$ ipython --no-banner

In [1]: import numpy as np

In [2]: from numpy import linalg as LA

In [3]: np.set_printoptions(precision=2, suppress=True, linewidth=140)

In [4]: W0 = np.load("a.npy")

In [5]: W0
Out[5]: 
array([[ 0.,  2.,  1.,  1.,  0.,  1.,  0.,  1.,  9.,  8., -1.],
       [ 1.,  1.,  2.,  2.,  2.,  2.,  2.,  2., -1.,  0., -4.],
       [ 2.,  2.,  2.,  0.,  0.,  1.,  2.,  1., -4.,  6., -5.],
       [ 0.,  1.,  1.,  1.,  1.,  0.,  0.,  1.,  0.,  6., -2.],
       [ 0.,  2.,  1.,  1.,  2.,  0.,  1.,  2., -1., -5.,  0.],
       [ 0.,  0.,  2.,  2.,  2.,  0.,  0.,  0.,  8.,  3.,  6.],
       [ 1.,  2.,  0.,  1.,  0.,  2.,  1.,  2.,  0., -8.,  1.],
       [ 1.,  2.,  1.,  1.,  1.,  0.,  1.,  2.,  6., -1.,  1.],
       [ 0.,  0.,  0.,  0.,  0.,  0.,  0.,  0.,  0.,  1., -1.],
       [ 0.,  0.,  0.,  0.,  0.,  0.,  0.,  0.,  0., -1.,  1.],
       [ 0.,  0.,  0.,  0.,  0.,  0.,  0.,  0.,  0.,  2.,  0.]])

In [6]: rk = LA.matrix_rank(W0)

In [7]: rk
Out[7]: np.int64(10)

In [8]: null = LA.svd(W0)[2][rk:].T

In [9]: np.allclose(W0 @ null, 0)
Out[9]: True

In [10]: np.round(null[:, 0] / null[np.abs(null[:, 0]).round(6).argmax(), 0], 2) + 0
Out[10]: array([-0.47,  0.13, -0.15,  1.  , -0.72, -0.53,  0.82, -0.27, -0.03,  0.  ,  0.  ])

In [11]: np.round(W0 @ null, 2) + 0
Out[11]: 
array([[0.],
       [0.],
       [0.],
       [0.],
       [0.],
       [0.],
       [0.],
       [0.],
       [0.],
       [0.],
       [0.]])

In [12]: round(LA.norm(W0, 2) / LA.norm(W0), 2)
Out[12]: np.float64(0.69)

In [13]: np.argsort(-LA.norm(W0, axis=0).round(6), kind="stable")[:3]
Out[13]: array([ 9,  8, 10])

In [14]: LA.matrix_rank(W0, rtol=0.1)
Out[14]: np.int64(6)

In [15]: x0 = np.array([-8, 8, 3, -8, 8, -4, -2, 2, 5, -9, -3])

In [16]: h1 = np.maximum(W0 @ x0, 0)

In [17]: np.tanh(W0 @ x0)
Out[17]: array([-1.  ,  1.  , -1.  , -1.  ,  1.  ,  0.76,  1.  ,  1.  , -1.  ,  1.  , -1.  ])

In [18]: W0 * (h1 > 1e-9)[:, None]
Out[18]: 
array([[ 0.,  0.,  0.,  0.,  0.,  0.,  0.,  0.,  0.,  0., -0.],
       [ 1.,  1.,  2.,  2.,  2.,  2.,  2.,  2., -1.,  0., -4.],
       [ 0.,  0.,  0.,  0.,  0.,  0.,  0.,  0., -0.,  0., -0.],
       [ 0.,  0.,  0.,  0.,  0.,  0.,  0.,  0.,  0.,  0., -0.],
       [ 0.,  2.,  1.,  1.,  2.,  0.,  1.,  2., -1., -5.,  0.],
       [ 0.,  0.,  2.,  2.,  2.,  0.,  0.,  0.,  8.,  3.,  6.],
       [ 1.,  2.,  0.,  1.,  0.,  2.,  1.,  2.,  0., -8.,  1.],
       [ 1.,  2.,  1.,  1.,  1.,  0.,  1.,  2.,  6., -1.,  1.],
       [ 0.,  0.,  0.,  0.,  0.,  0.,  0.,  0.,  0.,  0., -0.],
       [ 0.,  0.,  0.,  0.,  0.,  0.,  0.,  0.,  0., -1.,  1.],
       [ 0.,  0.,  0.,  0.,  0.,  0.,  0.,  0.,  0.,  0.,  0.]])

In [19]: np.maximum(W0 @ (3 * x0), 0)
Out[19]: array([  0.,  15.,   0.,   0., 207.,   3., 189., 147.,   0.,  18.,   0.])

In [20]: np.flatnonzero(h1 > 1e-9)
Out[20]: array([1, 4, 5, 6, 7, 9])

In [21]: K = np.loadtxt("m.csv", delimiter=",")

In [22]: K
Out[22]: 
array([[ 3.,  4.,  6.,  2.,  6.,  4.,  0.,  0.,  2.,  4.],
       [ 4.,  3.,  6.,  2.,  6.,  4.,  0.,  0.,  2.,  4.],
       [ 6.,  6.,  8.,  3.,  9.,  6.,  0.,  0.,  3.,  6.],
       [ 2.,  2.,  3.,  0.,  3.,  2.,  0.,  0.,  1.,  2.],
       [ 6.,  6.,  9.,  3.,  8.,  6.,  0.,  0.,  3.,  6.],
       [ 4.,  4.,  6.,  2.,  6.,  3.,  0.,  0.,  2.,  4.],
       [ 0.,  0.,  0.,  0.,  0.,  0., -1.,  0.,  0.,  0.],
       [ 0.,  0.,  0.,  0.,  0.,  0.,  0., -1.,  0.,  0.],
       [ 2.,  2.,  3.,  1.,  3.,  2.,  0.,  0.,  0.,  2.],
       [ 4.,  4.,  6.,  2.,  6.,  4.,  0.,  0.,  2.,  3.]])

In [23]: round(float(LA.norm(K, 2)), 2)
Out[23]: 35.0

In [24]: round(float(LA.norm(K, 1)), 2), np.round(LA.norm(K, np.inf), 2)
Out[24]: (47.0, np.float64(47.0))

In [25]: np.round(LA.norm(K, "nuc"), 2)
Out[25]: np.float64(44.0)

In [26]: K[6] @ K[8]
Out[26]: np.float64(0.0)

In [27]: round(LA.norm(K[6] - K[8]), 2)
Out[27]: np.float64(6.0)

In [28]: round(LA.norm(K[6], 1), 2), round(float(LA.norm(K[6], np.inf)), 2)
Out[28]: (np.float64(1.0), 1.0)

In [29]: LA.norm(K, axis=1).argmax()
Out[29]: np.int64(2)

In [30]: ev, V = LA.eigh(K)

In [31]: x0 = np.array([1, 2, 2, 0, 0, 0, 0, 2, 0, 1])

In [32]: np.round(V * np.abs(ev) @ V.T, 2) + 0
Out[32]: 
array([[4.78, 3.78, 5.67, 1.89, 5.67, 3.78, 0.  , 0.  , 1.89, 3.78],
       [3.78, 4.78, 5.67, 1.89, 5.67, 3.78, 0.  , 0.  , 1.89, 3.78],
       [5.67, 5.67, 9.5 , 2.83, 8.5 , 5.67, 0.  , 0.  , 2.83, 5.67],
       [1.89, 1.89, 2.83, 1.94, 2.83, 1.89, 0.  , 0.  , 0.94, 1.89],
       [5.67, 5.67, 8.5 , 2.83, 9.5 , 5.67, 0.  , 0.  , 2.83, 5.67],
       [3.78, 3.78, 5.67, 1.89, 5.67, 4.78, 0.  , 0.  , 1.89, 3.78],
       [0.  , 0.  , 0.  , 0.  , 0.  , 0.  , 1.  , 0.  , 0.  , 0.  ],
       [0.  , 0.  , 0.  , 0.  , 0.  , 0.  , 0.  , 1.  , 0.  , 0.  ],
       [1.89, 1.89, 2.83, 0.94, 2.83, 1.89, 0.  , 0.  , 1.94, 1.89],
       [3.78, 3.78, 5.67, 1.89, 5.67, 3.78, 0.  , 0.  , 1.89, 4.78]])

In [33]: (np.sign(V[:, -1].round(6)) == np.sign(V[0, -1].round(6))).astype(int)
Out[33]: array([1, 1, 1, 1, 1, 1, 0, 0, 1, 1])

In [34]: V * np.maximum(ev, 0) @ V.T
Out[34]: 
array([[3.89, 3.89, 5.83, 1.94, 5.83, 3.89, 0.  , 0.  , 1.94, 3.89],
       [3.89, 3.89, 5.83, 1.94, 5.83, 3.89, 0.  , 0.  , 1.94, 3.89],
       [5.83, 5.83, 8.75, 2.92, 8.75, 5.83, 0.  , 0.  , 2.92, 5.83],
       [1.94, 1.94, 2.92, 0.97, 2.92, 1.94, 0.  , 0.  , 0.97, 1.94],
       [5.83, 5.83, 8.75, 2.92, 8.75, 5.83, 0.  , 0.  , 2.92, 5.83],
       [3.89, 3.89, 5.83, 1.94, 5.83, 3.89, 0.  , 0.  , 1.94, 3.89],
       [0.  , 0.  , 0.  , 0.  , 0.  , 0.  , 0.  , 0.  , 0.  , 0.  ],
       [0.  , 0.  , 0.  , 0.  , 0.  , 0.  , 0.  , 0.  , 0.  , 0.  ],
       [1.94, 1.94, 2.92, 0.97, 2.92, 1.94, 0.  , 0.  , 0.97, 1.94],
       [3.89, 3.89, 5.83, 1.94, 5.83, 3.89, 0.  , 0.  , 1.94, 3.89]])

In [35]: np.abs(K).sum(axis=1).max(), round(float(np.abs(ev).max()), 2)
Out[35]: (np.float64(47.0), 35.0)

In [36]: x0 @ K @ x0
Out[36]: np.float64(182.0)
